$ ipython --no-banner

In [1]: import numpy as np

In [2]: import numpy.linalg as la

In [3]: np.set_printoptions(suppress=True, linewidth=140)

In [4]: data = np.load("test9.npy")

In [5]: print(data)
[[-6 -2  0  3  1  0]
 [ 0  2  4  0 -1 -2]
 [ 2  6 -6 -1 -3  3]
 [ 6  2  0  0  0  0]
 [ 0 -2 -4  0  0  0]
 [-2 -6  6  0  0  0]]

In [6]: print(np.round(la.norm(data[3] - data[5]), 3))
12.806

In [7]: print(np.round(la.norm(data, axis=0), 3))
[ 8.944  9.381 10.198  3.162  3.317  3.606]

In [8]: print(round(la.norm(data[3], 1), 3), round(float(la.norm(data[3], np.inf)), 3))
8.0 6.0

In [9]: print(la.norm(data, axis=1).argmax())
2

In [10]: arr = np.load("case9.npy")

In [11]: print(arr)
[[-0.5 -4.5 -0.8  2.8]
 [-1.5  0.   0.5 -1.1]
 [ 0.1 -5.5  0.3  1.4]]

In [12]: other = arr / la.norm(arr, axis=1, keepdims=True)

In [13]: C2 = other @ other.T

In [14]: print((np.abs(C2) > 0.9).astype(int))
[[1 0 1]
 [0 1 0]
 [1 0 1]]

In [15]: print((C2 - 2 * np.eye(3)).round(6).argmax(axis=1))
[2 2 0]

In [16]: print(round(np.degrees(np.arccos(np.clip(C2[0, 2], -1, 1))), 3))
21.958

In [17]: print(np.argwhere(np.triu(np.abs(C2) > 0.95, 1)))
[]

In [18]: t = np.radians(36)

In [19]: r_ = np.eye(4)

In [20]: r_[0, 0] = r_[2, 2] = np.cos(t)

In [21]: r_[0, 2], r_[2, 0] = -np.sin(t), np.sin(t)

In [22]: print(r_.round(3))
[[ 0.809  0.    -0.588  0.   ]
 [ 0.     1.     0.     0.   ]
 [ 0.588  0.     0.809  0.   ]
 [ 0.     0.     0.     1.   ]]

In [23]: other = arr @ r_.T

In [24]: print(np.allclose(arr @ arr.T, other @ other.T))
True

In [25]: print(other.round(3))
[[ 0.066 -4.5   -0.941  2.8  ]
 [-1.507  0.    -0.477 -1.1  ]
 [-0.095 -5.5    0.301  1.4  ]]

In [26]: print(np.round(la.norm(other[1] - other[0]), 3))
6.177

In [27]: print(la.norm(other, axis=1).argmax())
2

In [28]: print(np.round(la.norm(other, "nuc"), 3))
11.022

In [29]: print(np.round(la.norm(other, axis=0), 3))
[1.512 7.106 1.097 3.318]

In [30]: left, sv, vt = la.svd(arr, full_matrices=False)

In [31]: print(np.round(left.T @ arr @ vt.T, 3) + 0)
[[7.696 0.    0.   ]
 [0.    2.006 0.   ]
 [0.    0.    1.319]]

In [32]: print(np.round(vt @ vt.T, 3) + 0)
[[1. 0. 0.]
 [0. 1. 0.]
 [0. 0. 1.]]

In [33]: print(np.allclose(left * sv @ vt, arr))
True

In [34]: print(np.round(np.cumsum(sv ** 2) / np.sum(sv ** 2), 3))
[0.911 0.973 1.   ]

In [35]: u, g = arr[0], arr[2]

In [36]: print(u @ g)
28.38

In [37]: p = (u @ g) / (u @ u) * u

In [38]: print(np.round(g - p, 3))
[ 0.59  -1.093  1.083 -1.342]

In [39]: feats = np.abs(np.array([[2, 5, 6, 8, 8, 3],
    ...:     [2, 0, 1, 6, 9, 2],
    ...:     [5, 1, 3, 4, 6, 3],
    ...:     [2, 5, 5, 5, 2, 8],
    ...:     [5, 6, 7, 7, 5, 1],
    ...:     [9, 6, 1, 0, 3, 5]])) + np.eye(6)

In [40]: feats = feats / feats.sum(axis=1, keepdims=True)

In [41]: print(feats.round(3))
[[0.091 0.152 0.182 0.242 0.242 0.091]
 [0.095 0.048 0.048 0.286 0.429 0.095]
 [0.217 0.043 0.174 0.174 0.261 0.13 ]
 [0.071 0.179 0.179 0.214 0.071 0.286]
 [0.156 0.188 0.219 0.219 0.188 0.031]
 [0.36  0.24  0.04  0.    0.12  0.24 ]]

In [42]: vec = np.array([9, 8, 1, 5, 0, 9])

In [43]: h = np.maximum(feats @ vec, 0)

In [44]: print(np.round(feats * (h > 1e-9)[:, None], 3))
[[0.091 0.152 0.182 0.242 0.242 0.091]
 [0.095 0.048 0.048 0.286 0.429 0.095]
 [0.217 0.043 0.174 0.174 0.261 0.13 ]
 [0.071 0.179 0.179 0.214 0.071 0.286]
 [0.156 0.188 0.219 0.219 0.188 0.031]
 [0.36  0.24  0.04  0.    0.12  0.24 ]]

In [45]: print(np.round(np.maximum(feats @ (3 * vec), 0), 3))
[12.727 10.714 13.565 17.679 13.5   22.08 ]

In [46]: print(np.flatnonzero(h > 1e-9))
[0 1 2 3 4 5]

In [47]: print(np.round(feats.T @ h, 3))
[5.482 4.672 4.059 5.082 5.887 4.906]

In [48]: print(np.round(np.maximum(feats @ vec, 0) - np.maximum(-feats @ vec, 0), 3))
[4.242 3.571 4.522 5.893 4.5   7.36 ]

In [49]: rng = np.random.default_rng(458)

In [50]: idx = rng.permutation(6)

In [51]: other = feats[:, idx] * rng.choice([-1, 1], 6)

In [52]: print(other.round(3))
[[-0.091  0.242 -0.182  0.242  0.152 -0.091]
 [-0.095  0.429 -0.048  0.286  0.048 -0.095]
 [-0.217  0.261 -0.174  0.174  0.043 -0.13 ]
 [-0.071  0.071 -0.179  0.214  0.179 -0.286]
 [-0.156  0.188 -0.219  0.219  0.188 -0.031]
 [-0.36   0.12  -0.04   0.     0.24  -0.24 ]]

In [53]: left, _, vt = la.svd(feats.T @ other)

In [54]: print(np.round(la.lstsq(feats, other)[0], 3) + 0)
[[-1.  0.  0.  0.  0.  0.]
 [ 0.  0.  0.  0.  1.  0.]
 [ 0.  0. -1.  0.  0.  0.]
 [ 0.  0.  0.  1.  0.  0.]
 [ 0.  1.  0.  0.  0.  0.]
 [ 0.  0.  0.  0.  0. -1.]]

In [55]: print(np.round(la.matrix_power(feats, 100), 3))
[[0.159 0.146 0.148 0.193 0.21  0.144]
 [0.159 0.146 0.148 0.193 0.21  0.144]
 [0.159 0.146 0.148 0.193 0.21  0.144]
 [0.159 0.146 0.148 0.193 0.21  0.144]
 [0.159 0.146 0.148 0.193 0.21  0.144]
 [0.159 0.146 0.148 0.193 0.21  0.144]]

In [56]: print(np.round(feats.sum(axis=1), 3))
[1. 1. 1. 1. 1. 1.]

In [57]: p = np.eye(6)[0]

In [58]: for _ in range(5):
    ...:     p = p @ feats
    ...:     print(p.round(3))
    ...: 
[0.091 0.152 0.182 0.242 0.242 0.091]
[0.15  0.139 0.155 0.202 0.208 0.145]
[0.16  0.146 0.148 0.192 0.208 0.146]
[0.159 0.146 0.147 0.193 0.21  0.144]
[0.159 0.146 0.148 0.193 0.21  0.144]

In [59]: other = feats / la.norm(feats, axis=1, keepdims=True)

In [60]: C2 = other @ other.T

In [61]: print((np.abs(C2) > 0.9).astype(int))
[[1 0 1 0 1 0]
 [0 1 0 0 0 0]
 [1 0 1 0 0 0]
 [0 0 0 1 0 0]
 [1 0 0 0 1 0]
 [0 0 0 0 0 1]]

In [62]: print(np.argwhere(np.triu(np.abs(C2) > 0.95, 1)))
[[0 4]]

In [63]: print(C2[5].round(3))
[0.572 0.445 0.702 0.667 0.627 1.   ]

In [64]: print(np.round(np.sort(np.abs(la.eigvals(feats))), 3))
[0.034 0.111 0.211 0.211 0.248 1.   ]

In [65]: print(np.round(np.abs(la.eigvals(feats)).max(), 3))
1.0

In [66]: print(np.allclose(feats @ feats.T, feats.T @ feats))
False

In [67]: A = np.loadtxt("m.csv", delimiter=",")

In [68]: print(A)
[[-91.   5.   9.]
 [  3. -55.   3.]
 [  8.   9.  47.]]

In [69]: C2 = A.T @ A

In [70]: print(np.diag(C2))
[8354. 3131. 2299.]

In [71]: print(la.matrix_rank(C2))
3

In [72]: print(C2)
[[8354. -548. -434.]
 [-548. 3131.  303.]
 [-434.  303. 2299.]]

In [73]: print((A @ A.T).shape)
(3, 3)

In [74]: print(np.round(la.eigvalsh(C2)[::-1], 3))
[8445.816 3148.105 2190.079]

In [75]: vec = np.array([5, 1, -7])

In [76]: target = A @ vec

In [77]: beta, lr = np.zeros(3), 1 / la.norm(A, 2) ** 2

In [78]: for i in range(30):
    ...:     beta -= lr * A.T @ (A @ beta - target)
    ...:     if i % 10 == 0: print(i, round(la.norm(A @ beta - target), 3))
    ...: 
0 235.316
10 11.678
20 0.58

In [79]: print(beta.round(3))
[ 5.     1.    -6.999]

In [80]: proj = np.triu(np.array([[-2, -1, 2], [3, 2, 2], [2, 2, -2]]), 1) + np.eye(3)

In [81]: other = proj @ A @ la.inv(proj)

In [82]: print(proj @ A - A @ proj)
[[ 13. -18. 263.]
 [ 16.  21. 198.]
 [  0.   8. -34.]]

In [83]: print(np.round(np.poly(other), 3))
[      1.      99.   -1971. -241310.]

In [84]: other = A / np.sqrt((A ** 2).mean(axis=1, keepdims=True))

In [85]: print(la.matrix_rank(A - A.mean(axis=1, keepdims=True)))
2

In [86]: vals, V = la.eig(A)

In [87]: print(vals.round(3))
[ 47.808 -91.859 -54.949]

In [88]: print(np.round(np.prod(vals), 3))
241310.0

In [89]: J = np.array([[-3, -1, -2], [-2, -3, -1], [-1, -2, -3]])

In [90]: idx = rng.permutation(3)

In [91]: print(idx)
[1 2 0]

In [92]: other = J[idx][:, idx]

In [93]: print(np.diag(other))
[-3 -3 -3]

In [94]: print(np.allclose(other, J))
True

In [95]: u = np.array([0, 0, -3])

In [96]: other = J + np.outer(u, np.eye(3)[1])

In [97]: print(round(la.det(other) / la.det(J), 3), np.round(1 + la.solve(J, u)[1], 3))
1.167 1.167

In [98]: print(la.matrix_rank(la.inv(other) - la.inv(J), tol=1e-8))
1

In [99]: print(other)
[[-3. -1. -2.]
 [-2. -3. -1.]
 [-1. -5. -3.]]

In [100]: K = np.loadtxt("dump.csv", delimiter=",")

In [101]: print(K)
[[ 2.  0.  0.]
 [ 2.  1.  0.]
 [-2.  0.  0.]]

In [102]: left, sv, vt = la.svd(K)

In [103]: V = vt[:(sv > 1e-8).sum()]

In [104]: vec = K[2] + 4 * K[0] + rng.integers(2) * np.eye(3)[2]

In [105]: print(vec)
[6. 0. 1.]

In [106]: print(la.matrix_rank(np.vstack([K, vec])))
3

In [107]: print(np.allclose(V.T @ V @ vec, vec))
False

In [108]: print(np.round(la.norm(vec - V.T @ V @ vec), 3))
1.0

In [109]: print(np.round(np.diag(V.T @ V), 3))
[1. 1. 0.]

In [110]: print(round(la.norm(K, "nuc"), 3))
4.319

In [111]: print(K[2] @ K[1])
-4.0

In [112]: print(round(la.norm(K, 2), 3))
3.515

In [113]: print(la.norm(K, axis=1).argmax())
1

In [114]: print(round(la.norm(K[2] - K[1]), 3))
4.123

In [115]: idx = rng.permutation(3)

In [116]: print(idx)
[1 0 2]

In [117]: other = K[idx][:, idx]

In [118]: print(np.trace(other))
3.0

In [119]: def softmax(z):
     ...:     e = np.exp(z - z.max(axis=-1, keepdims=True))
     ...:     return e / e.sum(axis=-1, keepdims=True)
     ...: 

In [120]: print(np.round(softmax(10 * arr[2]), 3) + 0)
[0. 0. 0. 1.]

In [121]: S = arr @ arr.T / np.sqrt(4)

In [122]: print(np.round(softmax(S)[2] @ arr, 3))
[ 0.026 -5.377  0.165  1.572]

In [123]: proj = np.triu(np.array([[1, 2, 0], [1, 2, 1], [2, 3, 2]]), 1) + np.eye(3)

In [124]: other = proj @ K @ la.inv(proj)

In [125]: print(round(float(la.det(other)), 3))
0.0

In [126]: E = np.array([[9, 0, 0, 0, 0],
     ...:     [0, 3, 0, 0, 0],
     ...:     [-6, 6, -3, 0, 0],
     ...:     [9, -5, -7, 3, 0],
     ...:     [0, 7, 6, 9, 1]])

In [127]: print(np.round(la.norm(E, 2) / la.norm(E), 3))
0.744

In [128]: print(np.round(np.abs(la.svd(E)[2][-1]), 3))
[0.001 0.01  0.027 0.085 0.996]

In [129]: print(np.argsort(-la.norm(E, axis=0).round(6), kind="stable")[:3])
[0 1 2]

In [130]: print([round(float(x), 3) for x in la.svd(E, compute_uv=False)[:3]])
[16.659, 12.313, 7.05]

In [131]: print(np.round(np.abs(la.eigvals(E)).max(), 3))
9.0

In [132]: print(la.matrix_power(E, 3))
[[ 729    0    0    0    0]
 [   0   27    0    0    0]
 [-378   54  -27    0    0]
 [1431 -261  -63   27    0]
 [1179 -566  -21  117    1]]

In [133]: print(np.round(la.det(E), 3))
-243.0

In [134]: print(np.allclose(E @ E.T, E.T @ E))
False

In [135]: print((E + E.T) / 2)
[[ 9.   0.  -3.   4.5  0. ]
 [ 0.   3.   3.  -2.5  3.5]
 [-3.   3.  -3.  -3.5  3. ]
 [ 4.5 -2.5 -3.5  3.   4.5]
 [ 0.   3.5  3.   4.5  1. ]]

In [136]: print(np.trace(E))
13

In [137]: m1 = np.load("a.npy")

In [138]: print(m1)
[[ 1.  0.  0.  0.  0.  0.]
 [ 0.  1.  0.  0.  0.  0.]
 [ 0.  0.  1.  0.  0.  0.]
 [ 0.  0.  0. -1.  0.  0.]
 [ 0.  0.  0.  0. -1.  0.]
 [ 0.  0.  0.  0.  0.  1.]]

In [139]: print(round(float(np.abs(la.eigvals(m1)).max()), 3))
1.0

In [140]: print(np.allclose(m1, m1.T))
True

In [141]: print(m1 @ m1)
[[1. 0. 0. 0. 0. 0.]
 [0. 1. 0. 0. 0. 0.]
 [0. 0. 1. 0. 0. 0.]
 [0. 0. 0. 1. 0. 0.]
 [0. 0. 0. 0. 1. 0.]
 [0. 0. 0. 0. 0. 1.]]

In [142]: print(np.round(np.sort(np.abs(la.eigvals(m1))), 3))
[1. 1. 1. 1. 1. 1.]

In [143]: print(np.round(la.matrix_power(m1, 2), 3))
[[1. 0. 0. 0. 0. 0.]
 [0. 1. 0. 0. 0. 0.]
 [0. 0. 1. 0. 0. 0.]
 [0. 0. 0. 1. 0. 0.]
 [0. 0. 0. 0. 1. 0.]
 [0. 0. 0. 0. 0. 1.]]
